$ python3 -q
>>> import numpy as np
>>> np.set_printoptions(precision=2, suppress=True, linewidth=140)
>>> feats = np.loadtxt("layer14.csv", delimiter=",")
>>> feats
array([[ 0.,  0.,  0.,  0.],
       [ 0.,  0.,  0.,  0.],
       [-2., -1.,  2.,  1.],
       [ 2., -2., -2.,  2.]])
>>> # rows 0 and 1 are equal
>>> np.unique(feats.round(6), axis=0).shape
(3, 4)
>>> feats @ np.linalg.pinv(feats) @ feats
array([[ 0.,  0.,  0.,  0.],
       [ 0.,  0.,  0.,  0.],
       [-2., -1.,  2.,  1.],
       [ 2., -2., -2.,  2.]])
>>> r = np.linalg.matrix_rank(feats)
>>> r
np.int64(2)
>>> ns = np.linalg.svd(feats)[2][r:].T
>>> [int(np.linalg.matrix_rank(feats[:i])) for i in range(1, len(feats) + 1)]
[0, 0, 1, 2]
>>> np.linalg.matrix_rank(feats.T @ feats), np.linalg.matrix_rank(feats @ feats.T)
(np.int64(2), np.int64(2))
>>> P = np.triu(np.array([[-8, -3, -6, -4], [4, -2, -1, -7], [8, 5, 4, 9], [2, 9, -1, -5]]), 1) + np.eye(4)
>>> M2 = P @ feats @ np.linalg.inv(P)
>>> round(float(np.linalg.det(M2)), 2)
-0.0
>>> np.linalg.matrix_rank(M2)
np.int64(2)
>>> P @ feats - feats @ P
array([[  4.,  14.,  -4., -14.],
       [-12.,  15.,  12., -15.],
       [ 18., -24., -31., -15.],
       [  0.,   6.,  10.,  12.]])
>>> Uu, sigma, VT = np.linalg.svd(feats)
>>> vecs = VT[:(sigma > 1e-8).sum()]
>>> rng = np.random.default_rng(13)
>>> vec = feats[0] + -1 * feats[2] + rng.integers(2) * np.eye(4)[2]
>>> vec
array([ 2.,  1., -1., -1.])
>>> np.allclose(vecs.T @ vecs @ vec, vec)
False
>>> np.linalg.matrix_rank(np.vstack([feats, vec]))
np.int64(3)
>>> np.diag(vecs.T @ vecs)
array([0.5, 0.5, 0.5, 0.5])
>>> np.round(np.linalg.norm(vec - vecs.T @ vecs @ vec), 2)
np.float64(0.71)
>>> mat = np.load("data.npy")
>>> mat
array([[7, 5, 4, 8, 5, 9],
       [5, 7, 5, 4, 8, 5],
       [4, 5, 7, 5, 4, 8],
       [8, 4, 5, 7, 5, 4],
       [5, 8, 4, 5, 7, 5],
       [9, 5, 8, 4, 5, 7]])
>>> # symmetric
>>> vals, vecs = np.linalg.eigh(mat)
>>> vals.sum(), np.trace(mat)
(np.float64(42.0), np.int64(42))
>>> np.linalg.svd(mat, compute_uv=False)
array([35.14,  6.05,  4.6 ,  4.55,  1.81,  1.05])
>>> np.linalg.eigvalsh(mat + 2 * np.eye(6))
array([-2.55,  0.95,  3.81,  6.6 ,  8.05, 37.14])
>>> (vals > 1e-8).sum(), (vals < -1e-8).sum()
(np.int64(4), np.int64(2))
>>> np.round(vecs.T @ mat @ vecs, 2) + 0
array([[-4.55,  0.  ,  0.  ,  0.  ,  0.  ,  0.  ],
       [ 0.  , -1.05,  0.  ,  0.  ,  0.  ,  0.  ],
       [ 0.  ,  0.  ,  1.81,  0.  ,  0.  ,  0.  ],
       [ 0.  ,  0.  ,  0.  ,  4.6 ,  0.  ,  0.  ],
       [ 0.  ,  0.  ,  0.  ,  0.  ,  6.05,  0.  ],
       [ 0.  ,  0.  ,  0.  ,  0.  ,  0.  , 35.14]])
>>> np.abs(vecs[:, -1]).round(6).argmax()
np.int64(0)
>>> labels = rng.permutation(6)
>>> M2 = mat[:, labels] * rng.choice([-1, 1], 6)
>>> M2
array([[-8, -7, -4,  5,  9,  5],
       [-4, -5, -5,  8,  5,  7],
       [-5, -4, -7,  4,  8,  5],
       [-7, -8, -5,  5,  4,  4],
       [-5, -5, -4,  7,  5,  8],
       [-4, -9, -8,  5,  7,  5]])
>>> Uu, _, VT = np.linalg.svd(mat.T @ M2)
>>> labels
array([3, 0, 2, 4, 5, 1])
>>> np.round(np.linalg.lstsq(mat, M2)[0], 2) + 0
array([[ 0., -1.,  0.,  0.,  0.,  0.],
       [ 0.,  0.,  0.,  0.,  0.,  1.],
       [ 0.,  0., -1.,  0.,  0.,  0.],
       [-1.,  0.,  0.,  0.,  0.,  0.],
       [ 0.,  0.,  0.,  1.,  0.,  0.],
       [ 0.,  0.,  0.,  0.,  1.,  0.]])
>>> np.count_nonzero(feats)
np.int64(8)
>>> feats.sum(axis=1)
array([0., 0., 0., 0.])
>>> Uu, sigma, VT = np.linalg.svd(mat, full_matrices=False)
>>> sigma / sigma[0]
array([1.  , 0.17, 0.13, 0.13, 0.05, 0.03])
>>> np.abs(VT[0])
array([0.45, 0.39, 0.38, 0.38, 0.39, 0.45])
>>> Uu.shape, sigma.shape, VT.shape
((6, 6), (6,), (6, 6))
>>> r0 = np.array([2, 2])
>>> np.convolve(feats[3], r0)
array([ 4.,  0., -8.,  0.,  4.])
>>> E = np.load("dump.npy")
>>> E
array([[2, 2, 5],
       [0, 0, 0],
       [0, 0, 0],
       [0, 3, 1],
       [0, 0, 3],
       [0, 3, 1],
       [0, 0, 0],
       [0, 0, 0],
       [0, 0, 3],
       [0, 0, 0],
       [0, 0, 0],
       [2, 2, 2],
       [0, 0, 0],
       [0, 0, 3],
       [0, 0, 0],
       [0, 0, 0],
       [0, 0, 0],
       [0, 0, 0],
       [0, 3, 1],
       [0, 0, 0],
       [0, 0, 0],
       [0, 0, 3],
       [0, 0, 0],
       [0, 0, 0],
       [0, 0, 0],
       [0, 0, 0]])
>>> # rows 1 and 2 are equal
>>> labels = E[:, 2] > np.median(E[:, 2])
>>> r0 = E[labels].mean(axis=0) - E[~labels].mean(axis=0)
>>> ((E - E.mean(axis=0)) @ r0 > 0).astype(int)
array([1, 0, 0, 1, 1, 1, 0, 0, 1, 0, 0, 1, 0, 1, 0, 0, 0, 0, 1, 0, 0, 1, 0, 0, 0, 0])
>>> labels.astype(int)
array([1, 0, 0, 1, 1, 1, 0, 0, 1, 0, 0, 1, 0, 1, 0, 0, 0, 0, 1, 0, 0, 1, 0, 0, 0, 0])
>>> np.argsort(-np.abs(r0).round(6), kind="stable")
array([2, 1, 0])
>>> gram = np.cov(E, rowvar=False)
>>> np.linalg.eigvalsh(gram)[::-1]
array([2.31, 0.92, 0.18])
>>> np.polyfit(E[:, 0], E[:, 1], 1)
array([0.81, 0.38])
>>> np.corrcoef(E.T)
array([[1.  , 0.41, 0.56],
       [0.41, 1.  , 0.32],
       [0.56, 0.32, 1.  ]])
>>> gram.shape
(3, 3)
>>> gram
array([[0.3 , 0.24, 0.42],
       [0.24, 1.14, 0.48],
       [0.42, 0.48, 1.98]])
>>> np.median(E, axis=0)
array([0., 0., 0.])
>>> np.argsort(-E.std(axis=0).round(6), kind="stable")
array([2, 1, 0])
>>> M2 = np.c_[E[:, :2] @ np.array([[1, -2], [-1, 1]]), np.array([9, 8, 3, 5, 7, 3, 0, 3, 8, 1, 6, 3, 5, 7, 8, 7, 4, 3, 5, 3, 5, 8, 0, 9, 3, 9])]
>>> M2
array([[ 0, -2,  9],
       [ 0,  0,  8],
       [ 0,  0,  3],
       [-3,  3,  5],
       [ 0,  0,  7],
       [-3,  3,  3],
       [ 0,  0,  0],
       [ 0,  0,  3],
       [ 0,  0,  8],
       [ 0,  0,  1],
       [ 0,  0,  6],
       [ 0, -2,  3],
       [ 0,  0,  5],
       [ 0,  0,  7],
       [ 0,  0,  8],
       [ 0,  0,  7],
       [ 0,  0,  4],
       [ 0,  0,  3],
       [-3,  3,  5],
       [ 0,  0,  3],
       [ 0,  0,  5],
       [ 0,  0,  8],
       [ 0,  0,  0],
       [ 0,  0,  9],
       [ 0,  0,  3],
       [ 0,  0,  9]])
>>> np.linalg.matrix_rank(np.c_[E, M2])
np.int64(4)
>>> np.linalg.matrix_rank(M2)
np.int64(3)
>>> np.round(np.linalg.norm(M2 - E @ np.linalg.lstsq(E, M2)[0], axis=0), 2) + 0
array([ 0.  ,  0.  , 22.17])
>>> F = np.load("m.npy")
>>> F
array([[0, 4, 8, 0],
       [0, 0, 8, 0],
       [0, 0, 8, 0],
       [0, 4, 8, 0],
       [0, 0, 8, 0],
       [0, 0, 8, 0],
       [0, 2, 8, 0],
       [0, 2, 8, 0],
       [0, 6, 8, 2],
       [0, 6, 8, 2],
       [0, 2, 8, 0],
       [0, 0, 8, 0],
       [0, 0, 8, 0],
       [0, 6, 8, 2],
       [0, 2, 8, 0],
       [0, 8, 8, 4],
       [0, 4, 8, 0],
       [0, 0, 8, 0]])
>>> # rows 1 and 2 are equal
>>> (feats + feats.T) / 2
array([[ 0. ,  0. , -1. ,  1. ],
       [ 0. ,  0. , -0.5, -1. ],
       [-1. , -0.5,  2. , -0.5],
       [ 1. , -1. , -0.5,  2. ]])
>>> (feats - feats.T) / 2
array([[ 0. ,  0. ,  1. , -1. ],
       [ 0. ,  0. ,  0.5,  1. ],
       [-1. , -0.5,  0. ,  1.5],
       [ 1. , -1. , -1.5,  0. ]])
>>> np.allclose(feats, feats.T)
False
>>> np.linalg.matrix_power(feats, 3)
array([[  0.,   0.,   0.,   0.],
       [  0.,   0.,   0.,   0.],
       [  4., -10.,  -4.,  10.],
       [ 20.,   4., -20.,  -4.]])
>>> feats @ feats
array([[ 0.,  0.,  0.,  0.],
       [ 0.,  0.,  0.,  0.],
       [-2., -4.,  2.,  4.],
       [ 8., -2., -8.,  2.]])
>>> np.trace(feats)
np.float64(4.0)
